$ python -q
>>> import numpy as np
>>> np.set_printoptions(precision=1, suppress=True, linewidth=160, sign=" ")
>>> J = np.load("run8.npy")
>>> J
array([[ 1,  0,  0,  0,  0,  0,  0,  0,  0,  0,  0,  0],
       [ 2,  1,  0,  0,  0,  0,  0,  0,  0,  0,  0,  0],
       [ 3,  0,  1,  0,  0,  0,  0,  0,  0,  0,  0,  0],
       [ 1,  1,  1,  1,  0,  0,  0,  0,  0,  0,  0,  0],
       [ 1,  1,  3,  1,  1,  0,  0,  0,  0,  0,  0,  0],
       [ 3,  1,  2,  2,  2,  1,  0,  0,  0,  0,  0,  0],
       [ 1,  0,  1,  3,  0,  2,  1,  0,  0,  0,  0,  0],
       [ 2,  3,  1,  2,  2,  1,  1,  1,  0,  0,  0,  0],
       [ 3,  0,  1,  1,  2,  0,  1,  3,  1,  0,  0,  0],
       [ 0,  2,  0,  3,  0,  1,  3,  1,  2,  1,  0,  0],
       [ 1,  0,  2,  1,  0,  2,  1,  2,  1,  3,  1,  0],
       [ 1,  0,  0,  2,  2,  3,  0,  0,  3,  0,  3,  1]])
>>> J @ J
array([[  1,   0,   0,   0,   0,   0,   0,   0,   0,   0,   0,   0],
       [  4,   1,   0,   0,   0,   0,   0,   0,   0,   0,   0,   0],
       [  6,   0,   1,   0,   0,   0,   0,   0,   0,   0,   0,   0],
       [  7,   2,   2,   1,   0,   0,   0,   0,   0,   0,   0,   0],
       [ 14,   3,   7,   2,   1,   0,   0,   0,   0,   0,   0,   0],
       [ 18,   6,  12,   6,   4,   1,   0,   0,   0,   0,   0,   0],
       [ 14,   5,   9,  10,   4,   4,   1,   0,   0,   0,   0,   0],
       [ 21,  11,  13,  11,   6,   4,   2,   1,   0,   0,   0,   0],
       [ 19,  12,  13,  13,  10,   5,   5,   6,   1,   0,   0,   0],
       [ 21,  11,  11,  21,   8,   9,   9,   8,   4,   1,   0,   0],
       [ 23,  15,  13,  23,  10,  11,  14,  10,   8,   6,   1,   0],
       [ 27,   7,  23,  18,  16,  12,   6,  15,   9,   9,   6,   1]])
>>> (J - J.T) / 2
array([[ 0. , -1. , -1.5, -0.5, -0.5, -1.5, -0.5, -1. , -1.5,  0. , -0.5, -0.5],
       [ 1. ,  0. ,  0. , -0.5, -0.5, -0.5,  0. , -1.5,  0. , -1. ,  0. ,  0. ],
       [ 1.5,  0. ,  0. , -0.5, -1.5, -1. , -0.5, -0.5, -0.5,  0. , -1. ,  0. ],
       [ 0.5,  0.5,  0.5,  0. , -0.5, -1. , -1.5, -1. , -0.5, -1.5, -0.5, -1. ],
       [ 0.5,  0.5,  1.5,  0.5,  0. , -1. ,  0. , -1. , -1. ,  0. ,  0. , -1. ],
       [ 1.5,  0.5,  1. ,  1. ,  1. ,  0. , -1. , -0.5,  0. , -0.5, -1. , -1.5],
       [ 0.5,  0. ,  0.5,  1.5,  0. ,  1. ,  0. , -0.5, -0.5, -1.5, -0.5,  0. ],
       [ 1. ,  1.5,  0.5,  1. ,  1. ,  0.5,  0.5,  0. , -1.5, -0.5, -1. ,  0. ],
       [ 1.5,  0. ,  0.5,  0.5,  1. ,  0. ,  0.5,  1.5,  0. , -1. , -0.5, -1.5],
       [ 0. ,  1. ,  0. ,  1.5,  0. ,  0.5,  1.5,  0.5,  1. ,  0. , -1.5,  0. ],
       [ 0.5,  0. ,  1. ,  0.5,  0. ,  1. ,  0.5,  1. ,  0.5,  1.5,  0. , -1.5],
       [ 0.5,  0. ,  0. ,  1. ,  1. ,  1.5,  0. ,  0. ,  1.5,  0. ,  1.5,  0. ]])
>>> (J + J.T) / 2
array([[ 1. ,  1. ,  1.5,  0.5,  0.5,  1.5,  0.5,  1. ,  1.5,  0. ,  0.5,  0.5],
       [ 1. ,  1. ,  0. ,  0.5,  0.5,  0.5,  0. ,  1.5,  0. ,  1. ,  0. ,  0. ],
       [ 1.5,  0. ,  1. ,  0.5,  1.5,  1. ,  0.5,  0.5,  0.5,  0. ,  1. ,  0. ],
       [ 0.5,  0.5,  0.5,  1. ,  0.5,  1. ,  1.5,  1. ,  0.5,  1.5,  0.5,  1. ],
       [ 0.5,  0.5,  1.5,  0.5,  1. ,  1. ,  0. ,  1. ,  1. ,  0. ,  0. ,  1. ],
       [ 1.5,  0.5,  1. ,  1. ,  1. ,  1. ,  1. ,  0.5,  0. ,  0.5,  1. ,  1.5],
       [ 0.5,  0. ,  0.5,  1.5,  0. ,  1. ,  1. ,  0.5,  0.5,  1.5,  0.5,  0. ],
       [ 1. ,  1.5,  0.5,  1. ,  1. ,  0.5,  0.5,  1. ,  1.5,  0.5,  1. ,  0. ],
       [ 1.5,  0. ,  0.5,  0.5,  1. ,  0. ,  0.5,  1.5,  1. ,  1. ,  0.5,  1.5],
       [ 0. ,  1. ,  0. ,  1.5,  0. ,  0.5,  1.5,  0.5,  1. ,  1. ,  1.5,  0. ],
       [ 0.5,  0. ,  1. ,  0.5,  0. ,  1. ,  0.5,  1. ,  0.5,  1.5,  1. ,  1.5],
       [ 0.5,  0. ,  0. ,  1. ,  1. ,  1.5,  0. ,  0. ,  1.5,  0. ,  1.5,  1. ]])
